% ipython --no-banner

In [1]: import numpy as np

In [2]: from numpy import linalg as LA

In [3]: np.set_printoptions(precision=3, suppress=True, linewidth=140, legacy="1.25")

In [4]: A = np.load("run4.npy")

In [5]: A
Out[5]: 
array([[ 3,  4,  5,  6,  7],
       [ 8,  9, 10, 11, 12],
       [13, 14, 15, 16, 17],
       [18, 19, 20, 21, 22],
       [23, 24, 25, 26, 27]])

In [6]: # rows and columns are dependent

In [7]: f = np.array([-5, 4])

In [8]: np.convolve(A[1], f)
Out[8]: array([-40, -13, -14, -15, -16,  48])

In [9]: np.polyval(f, A[1])
Out[9]: array([-36, -41, -46, -51, -56])

In [10]: np.cross(A[1, :3], A[4, :3])
Out[10]: array([-15,  30, -15])

In [11]: W0 = np.loadtxt("block9.csv", delimiter=",")

In [12]: W0
Out[12]: 
array([[  0.,   4.,   8.],
       [  0.,  -6., -12.],
       [  0.,  -1.,  -2.],
       [  0.,   1.,   2.],
       [  0.,  -2.,  -4.]])

In [13]: # null space of dimension 2

In [14]: def softmax(z):
    ...:     e = np.exp(z - z.max(axis=-1, keepdims=True))
    ...:     return e / e.sum(axis=-1, keepdims=True)
    ...: 

In [15]: softmax(W0[4])
Out[15]: array([0.867, 0.117, 0.016])

In [16]: softmax(W0).sum(axis=1)
Out[16]: array([1., 1., 1., 1., 1.])

In [17]: S = W0 @ W0.T / np.sqrt(3)

In [18]: softmax(S)[4] @ W0
Out[18]: array([  0.,  -6., -12.])

In [19]: np.round(softmax(S), 3) + 0
Out[19]: 
array([[1., 0., 0., 0., 0.],
       [0., 1., 0., 0., 0.],
       [0., 1., 0., 0., 0.],
       [1., 0., 0., 0., 0.],
       [0., 1., 0., 0., 0.]])

In [20]: left, sv, Vh = LA.svd(W0)

In [21]: sv.round(3) + 0
Out[21]: array([17.029,  0.   ,  0.   ])

In [22]: np.argmax(sv[:-1] / (sv[1:] + 1e-6)) + 1
Out[22]: 1

In [23]: out = left[:, :1] @ np.diag(sv[:1]) @ Vh[:1]

In [24]: LA.matrix_rank(W0, rtol=0.05)
Out[24]: 1

In [25]: np.round(LA.norm(W0 - out, 2), 3), round(sv[1], 3)
Out[25]: (0.0, 0.0)

In [26]: rank = LA.matrix_rank(W0)

In [27]: rank
Out[27]: 1

In [28]: ns = LA.svd(W0)[2][rank:].T

In [29]: [int(LA.matrix_rank(np.delete(W0, i, axis=0))) for i in range(5)]
Out[29]: [1, 1, 1, 1, 1]

In [30]: np.round(W0 @ ns, 3) + 0
Out[30]: 
array([[0., 0.],
       [0., 0.],
       [0., 0.],
       [0., 0.],
       [0., 0.]])

In [31]: X = np.load("a.npy")

In [32]: X
Out[32]: 
array([[22,  2,  5],
       [ 2, 67, -4],
       [-9, -3, 65]])

In [33]: x0 = np.array([2, 2, 2])

In [34]: a = np.maximum(X @ x0, 0)

In [35]: np.flatnonzero(a > 1e-9)
Out[35]: array([0, 1, 2])

In [36]: np.tanh(X @ x0)
Out[36]: array([1., 1., 1.])

In [37]: x0 = np.array([0, 3, -2])

In [38]: target = X @ x0

In [39]: target
Out[39]: array([  -4,  209, -139])

In [40]: np.round(LA.solve(X, 2 * target), 3) + 0
Out[40]: array([ 0.,  6., -4.])

In [41]: np.round(LA.solve(X, target), 3) + 0
Out[41]: array([ 0.,  3., -2.])

In [42]: np.round(LA.solve(X.T, X[0]), 3) + 0
Out[42]: array([1., 0., 0.])
